>>> import numpy as np
>>> import numpy.linalg as la
>>> np.set_printoptions(precision=3, suppress=True, linewidth=120, legacy="1.25")
>>> A2 = np.array([[9, 5, 0], [0, 4, 7], [7, 8, 4]])
>>> F = np.tril(A2)
>>> print(F)
[[9 0 0]
 [0 4 0]
 [7 8 4]]
>>> x = np.array([-1, -1, 2])
>>> print(F @ (2 * x))
[-18  -8 -14]
>>> print(F * x)
[[-9  0  0]
 [ 0 -4  0]
 [-7 -8  8]]
>>> print(np.einsum("ij,j->i", F, x))
[-9 -4 -7]
>>> print((F @ x).argmax())
1
>>> print(F @ np.eye(3)[0])
[9. 0. 7.]
>>> print((F * x).sum(axis=1))
[-9 -4 -7]
>>> vals, evecs = la.eig(F)
>>> print(np.sort(la.eigvals(F @ F)))
[16. 16. 81.]
>>> print(F @ evecs[:, 0] - vals[0] * evecs[:, 0])
[0. 0. 0.]
>>> J = np.array([[3.0, 1.0, 1.0], [1.0, 3.0, 1.0], [1.0, 1.0, 3.0]])
>>> print(J)
[[3. 1. 1.]
 [1. 3. 1.]
 [1. 1. 3.]]
>>> r0 = np.array([4, 1, 5])
>>> A2 = J + np.outer(r0, np.eye(3)[0])
>>> print(la.matrix_rank(la.inv(A2) - la.inv(J), tol=1e-8))
1
>>> print(np.round(la.det(A2) / la.det(J), 3), round(1 + la.solve(J, r0)[0], 3))
2.0 2.0
>>> print(A2)
[[7. 1. 1.]
 [2. 3. 1.]
 [6. 1. 3.]]
>>> A = np.load("arr.npy")
>>> print(A)
[[ -5.354  -7.522   0.029   8.58   -8.586]
 [ -6.175  -8.582   0.014   9.849  -9.875]
 [  9.     12.583   0.024 -14.368  14.366]
 [ -8.969 -12.575   0.011  14.358 -14.402]
 [ -2.932  -4.14    0.01    4.727  -4.713]
 [  0.859   1.231   0.034  -1.377   1.374]
 [  6.87    9.644  -0.028 -11.014  11.019]
 [ -2.059  -2.891   0.      3.312  -3.294]
 [ -4.578  -6.379  -0.009   7.302  -7.347]
 [ -2.827  -3.936  -0.018   4.491  -4.532]
 [ -2.841  -3.982  -0.022   4.568  -4.564]
 [  0.948   1.306   0.03   -1.521   1.519]
 [  1.754   2.398  -0.007  -2.764   2.765]
 [ -2.423  -3.355  -0.007   3.857  -3.87 ]
 [ -3.698  -5.208  -0.029   6.01   -5.963]
 [ -2.677  -3.756  -0.003   4.32   -4.309]
 [  0.151   0.132   0.02   -0.194   0.163]
 [ -3.573  -5.017   0.022   5.663  -5.664]
 [  0.241   0.382  -0.001  -0.411   0.416]]
>>> Ac = A - A.mean(axis=0)
>>> evecs = la.svd(Ac)[2][:1]
>>> A2 = Ac - Ac @ evecs.T @ evecs
>>> print(np.round(np.diag(evecs.T @ evecs), 3) + 0)
[0.124 0.242 0.    0.317 0.317]
>>> print(np.cov(Ac @ evecs.T, rowvar=False))
146.96377353149262
>>> print(la.norm(A2, axis=1).round(6).argmax())
17
>>> print(np.round(la.norm(A2) / la.norm(Ac), 3))
0.003
>>> Uu, sigma, Vh = la.svd(A)
>>> print(np.argmax(sigma[:-1] / (sigma[1:] + 1e-6)) + 1)
1
>>> print(sigma)
[54.659  0.105  0.087  0.075  0.059]
>>> A2 = Uu[:, :1] @ np.diag(sigma[:1]) @ Vh[:1]
>>> print(round(float(la.norm(A - A2, 2)), 3), round(float(sigma[1]), 3))
0.105 0.105
>>> print(la.matrix_rank(A2))
1
>>> m1 = np.loadtxt("w.csv", delimiter=",")
>>> print(m1)
[[  8.908  -3.485  -3.573  -3.502]
 [ -2.993 -14.751   1.725   5.602]
 [-21.475  -2.183  -2.88   12.649]
 [ -4.173  -7.404   2.713  -0.617]
 [ -5.057 -18.539  14.944   5.544]
 [-13.189  15.666  -3.885   5.874]
 [ -7.305  -3.073  -0.635   9.924]
 [  6.696  -6.255  -0.442   7.092]
 [ -6.596  12.67    2.026  15.432]
 [  2.924   4.879  -5.348   8.808]
 [ -4.738  -5.566  12.329  10.324]
 [  1.017   1.089  -0.918  -5.609]]
>>> Ac = (m1 - m1.mean(axis=0)) / m1.std(axis=0)
>>> print(Ac.std(axis=0))
[1. 1. 1. 1.]
>>> beta = la.lstsq(np.delete(Ac, 3, axis=1), Ac[:, 3])[0]
>>> print(round(float(1 - np.var(Ac[:, 3] - np.delete(Ac, 3, axis=1) @ beta)), 3))
0.33
>>> print(beta)
[-0.447  0.284  0.261]
>>> Ac = m1 - m1.mean(axis=0)
>>> evecs = la.svd(Ac)[2][:2]
>>> A2 = Ac - Ac @ evecs.T @ evecs
>>> print(np.diag(evecs.T @ evecs))
[0.69  0.796 0.252 0.263]
>>> print(np.round(np.cov(Ac @ evecs.T, rowvar=False), 3) + 0)
[[123.943   0.   ]
 [  0.     80.828]]
>>> print(A2.std(axis=0))
[2.7   1.892 3.654 3.914]
>>> print(round(float(la.norm(A2) / la.norm(Ac)), 3))
0.417
>>> hat = m1 @ la.solve(m1.T @ m1, m1.T)
>>> print(np.round(la.eigvalsh(hat), 3) + 0)
[0. 0. 0. 0. 0. 0. 0. 0. 1. 1. 1. 1.]
>>> print(round(float(np.trace(hat)), 3))
4.0
>>> print(hat @ m1[:, 3])
[-3.502  5.602 12.649 -0.617  5.544  5.874  9.924  7.092 15.432  8.808 10.324 -5.609]
>>> print(np.diag(hat))
[0.156 0.312 0.669 0.097 0.526 0.376 0.17  0.353 0.525 0.339 0.428 0.05 ]
>>> print(np.allclose(hat @ hat, hat))
True
>>> x = np.array([5, -4, 4, -8])
>>> y = m1 @ x
>>> print(y)
[  72.204    6.123 -211.355   24.539   64.295 -191.141 -106.165   -0.004 -199.012  -96.752  -34.702   41.929]
>>> print(la.lstsq(m1, y)[0])
[ 5. -4.  4. -8.]
>>> rng = np.random.default_rng(84)
>>> y = y + 0.3 * rng.normal(size=12)
>>> print(y)
[  71.74     6.014 -212.065   24.852   63.932 -191.192 -105.974    0.039 -199.27   -96.411  -34.742   41.773]
>>> beta, *_ = la.lstsq(m1, y)
>>> print(beta)
[ 5.016 -3.993  4.002 -8.   ]
>>> print(round(la.norm(y - m1 @ beta), 3))
0.974
>>> print(np.round(m1.T @ (y - m1 @ beta), 3) + 0)
[0. 0. 0. 0.]
>>> W0 = np.loadtxt("layer8.csv", delimiter=",")
>>> print(W0)
[[ 0.8    0.     0.414  0.414  0.217]
 [-0.291  0.    -0.119 -0.119 -0.06 ]
 [-0.947  0.    -0.617 -0.617 -0.345]
 [ 0.947  0.     0.617  0.617  0.345]
 [-0.664  0.    -0.31  -0.31  -0.159]
 [-0.834  0.    -0.446 -0.446 -0.235]
 [-0.664  0.    -0.31  -0.31  -0.159]
 [ 0.8    0.     0.414  0.414  0.217]
 [ 0.291  0.     0.119  0.119  0.06 ]
 [ 0.716  0.     0.345  0.345  0.178]
 [ 0.537  0.     0.235  0.235  0.119]
 [ 0.537  0.     0.235  0.235  0.119]
 [ 0.905  0.     0.537  0.537  0.291]
 [ 0.604  0.     0.273  0.273  0.139]
 [ 0.98   0.     0.726  0.726  0.43 ]
 [ 0.664  0.     0.31   0.31   0.159]
 [ 0.8    0.     0.414  0.414  0.217]
 [-0.291  0.    -0.119 -0.119 -0.06 ]
 [-0.1    0.    -0.04  -0.04  -0.02 ]
 [ 0.716  0.     0.345  0.345  0.178]
 [ 0.989  0.     0.778  0.778  0.478]
 [ 0.947  0.     0.617  0.617  0.345]
 [-0.462  0.    -0.197 -0.197 -0.1  ]
 [-0.664  0.    -0.31  -0.31  -0.159]
 [-0.834  0.    -0.446 -0.446 -0.235]
 [-0.716  0.    -0.345 -0.345 -0.178]
 [ 0.8    0.     0.414  0.414  0.217]
 [ 0.935  0.     0.592  0.592  0.327]
 [ 0.762  0.     0.38   0.38   0.197]
 [-0.38   0.    -0.159 -0.159 -0.08 ]
 [ 0.604  0.     0.273  0.273  0.139]]
>>> rank = la.matrix_rank(W0)
>>> print(rank)
3
>>> N = la.svd(W0)[2][rank:].T
>>> print([int(la.matrix_rank(W0[:, :j + 1])) for j in range(5)])
[1, 1, 2, 2, 3]
>>> print([int(la.matrix_rank(W0[:i])) for i in range(1, len(W0) + 1)])
[1, 2, 3, 3, 3, 3, 3, 3, 3, 3, 3, 3, 3, 3, 3, 3, 3, 3, 3, 3, 3, 3, 3, 3, 3, 3, 3, 3, 3, 3, 3]
>>> print(N.shape)
(5, 2)
>>> print([int(la.matrix_rank(np.delete(W0, i, axis=0))) for i in range(31)])
[3, 3, 3, 3, 3, 3, 3, 3, 3, 3, 3, 3, 3, 3, 3, 3, 3, 3, 3, 3, 3, 3, 3, 3, 3, 3, 3, 3, 3, 3, 3]
>>> print(np.round(N @ N.T, 3) + 0)
[[ 0.   0.   0.   0.   0. ]
 [ 0.   1.   0.   0.   0. ]
 [ 0.   0.   0.5 -0.5  0. ]
 [ 0.   0.  -0.5  0.5  0. ]
 [ 0.   0.   0.   0.   0. ]]
